$ python3 -q
>>> import numpy as np
>>> np.set_printoptions(precision=1, suppress=True, linewidth=160)
>>> M = np.load("block19.npy")
>>> print(M)
[[ 0  0  0]
 [ 0  0  0]
 [ 0 -1  1]
 [-1  0  0]]
>>> np.argsort(-np.linalg.norm(M, axis=0).round(6), kind="stable")[:3]
array([0, 1, 2])
>>> np.linalg.cond(M) > 100
np.True_
>>> X = np.load("dump.npy")
>>> X
array([[-6,  2,  6, -8,  2],
       [ 3, -1, -3,  4, -1],
       [ 6, -2, -6,  8, -2]])
>>> # columns 1 and 4 are equal
>>> print(np.allclose(X[:-1].T @ np.linalg.lstsq(X[:-1].T, X[-1])[0], X[-1]))
True
>>> np.unique(X.round(6), axis=0).shape
(3, 5)
>>> np.linalg.cond(X) > 100
np.True_
>>> np.argsort(-np.linalg.norm(X, axis=0).round(6), kind="stable")[:3]
array([3, 0, 2])
>>> np.linalg.matrix_rank(X, rtol=0.1)
np.int64(1)
>>> x0 = np.array([2, 3, 3, 3, 1])
>>> np.linalg.norm(X @ x0) <= np.linalg.norm(X, 2) * np.linalg.norm(x0) + 1e-9
np.True_
>>> (X @ x0).argmax()
np.int64(2)
>>> X @ np.eye(5)[0]
array([-6.,  3.,  6.])
>>> X @ np.ones(5)
array([-4.,  2.,  4.])
>>> (X * x0).sum(axis=1)
array([-10,   5,  10])
>>> E = np.loadtxt("case16.csv", delimiter=",")
>>> E
array([[ 0.,  0.,  3., -3.],
       [ 0.,  0.,  0.,  2.],
       [ 0.,  0.,  0.,  0.],
       [ 0.,  0.,  0.,  0.]])
>>> # triangular, det is the product of the diagonal
>>> hat = np.triu(np.array([[1, 1, 2, 3], [3, 1, 3, 0], [1, 0, 0, 2], [2, 3, 2, 2]]), 1) + np.eye(4)
>>> B = hat @ E @ np.linalg.inv(hat)
>>> hat @ E - E @ hat
array([[ 0.,  0.,  0., -4.],
       [ 0.,  0.,  0.,  0.],
       [ 0.,  0.,  0.,  0.],
       [ 0.,  0.,  0.,  0.]])
>>> np.poly(B)
array([1., 0., 0., 0., 0.])
>>> np.linalg.matrix_rank(B)
np.int64(2)
>>> np.trace(B), np.trace(E)
(np.float64(0.0), np.float64(0.0))
